$ python -q
>>> import numpy as np
>>> from numpy import linalg as LA
>>> np.set_printoptions(precision=3, suppress=True, linewidth=120, sign=" ")
>>> K = np.load("m.npy")
>>> print(K)
[[ 5.  1.  1.  1.  1.  1.  1.  1.  1.  1.  1.  1.  1.  1.  1.]
 [ 1.  5.  1.  1.  1.  1.  1.  1.  1.  1.  1.  1.  1.  1.  1.]
 [ 1.  1.  5.  1.  1.  1.  1.  1.  1.  1.  1.  1.  1.  1.  1.]
 [ 1.  1.  1.  5.  1.  1.  1.  1.  1.  1.  1.  1.  1.  1.  1.]
 [ 1.  1.  1.  1.  5.  1.  1.  1.  1.  1.  1.  1.  1.  1.  1.]
 [ 1.  1.  1.  1.  1.  5.  1.  1.  1.  1.  1.  1.  1.  1.  1.]
 [ 1.  1.  1.  1.  1.  1.  5.  1.  1.  1.  1.  1.  1.  1.  1.]
 [ 1.  1.  1.  1.  1.  1.  1.  5.  1.  1.  1.  1.  1.  1.  1.]
 [ 1.  1.  1.  1.  1.  1.  1.  1.  5.  1.  1.  1.  1.  1.  1.]
 [ 1.  1.  1.  1.  1.  1.  1.  1.  1.  5.  1.  1.  1.  1.  1.]
 [ 1.  1.  1.  1.  1.  1.  1.  1.  1.  1.  5.  1.  1.  1.  1.]
 [ 1.  1.  1.  1.  1.  1.  1.  1.  1.  1.  1.  5.  1.  1.  1.]
 [ 1.  1.  1.  1.  1.  1.  1.  1.  1.  1.  1.  1.  5.  1.  1.]
 [ 1.  1.  1.  1.  1.  1.  1.  1.  1.  1.  1.  1.  1.  5.  1.]
 [ 1.  1.  1.  1.  1.  1.  1.  1.  1.  1.  1.  1.  1.  1.  5.]]
>>> # symmetric
>>> out = K / np.sqrt((K ** 2).mean(axis=1, keepdims=True))
>>> print(LA.matrix_rank(K - K.mean(axis=1, keepdims=True)))
14
>>> print(LA.matrix_rank(out) == LA.matrix_rank(K))
True
>>> print(LA.norm(out, axis=1))
[ 3.873  3.873  3.873  3.873  3.873  3.873  3.873  3.873  3.873  3.873  3.873  3.873  3.873  3.873  3.873]
>>> F = np.loadtxt("x.csv", delimiter=",")
>>> print(F)
[[  6.005  -6.988  24.994  -4.011 -16.98  -18.015  -1.994 -19.018 -19.003 -25.015  -3.031 -39.948]
 [ -7.995   6.008 -10.018   1.99   -4.013   3.985  -4.007   2.004   2.007   0.02   -5.991  10.03 ]
 [ 24.012 -16.006  15.987  -4.004  27.998  -0.006  16.023   8.013   8.016  19.995  24.007  -4.   ]
 [ 19.979 -15.022  25.014  -5.001  10.    -10.012   9.974  -4.998  -5.004  -0.029  14.978 -24.985]
 [-24.015  15.969 -16.025   3.988 -27.98    0.018 -16.004  -7.968  -7.971 -20.019 -24.003   3.997]
 [  8.007  -6.986  17.025  -2.979  -3.992 -10.015   2.011  -8.982  -9.002  -9.966   3.003 -23.043]
 [ 14.014 -10.009  14.004  -2.996  10.974  -4.018   8.016  -0.002   0.024   4.998  12.035 -11.   ]
 [-29.966  19.999 -20.013   4.963 -34.989  -0.016 -19.995  -9.963 -10.02  -24.997 -29.997   4.998]]
>>> G = F.T @ F
>>> print(np.round(LA.svd(F, compute_uv=False) ** 2, 3) + 0)
[ 14190.119   6928.372      0.006      0.005      0.004      0.002      0.001      0.   ]
>>> print(np.allclose(G, G.T))
True
>>> print(np.round(LA.eigvalsh(G)[::-1], 3) + 0)
[ 14190.119   6928.372      0.006      0.005      0.004      0.002      0.001      0.         0.         0.
      0.         0.   ]
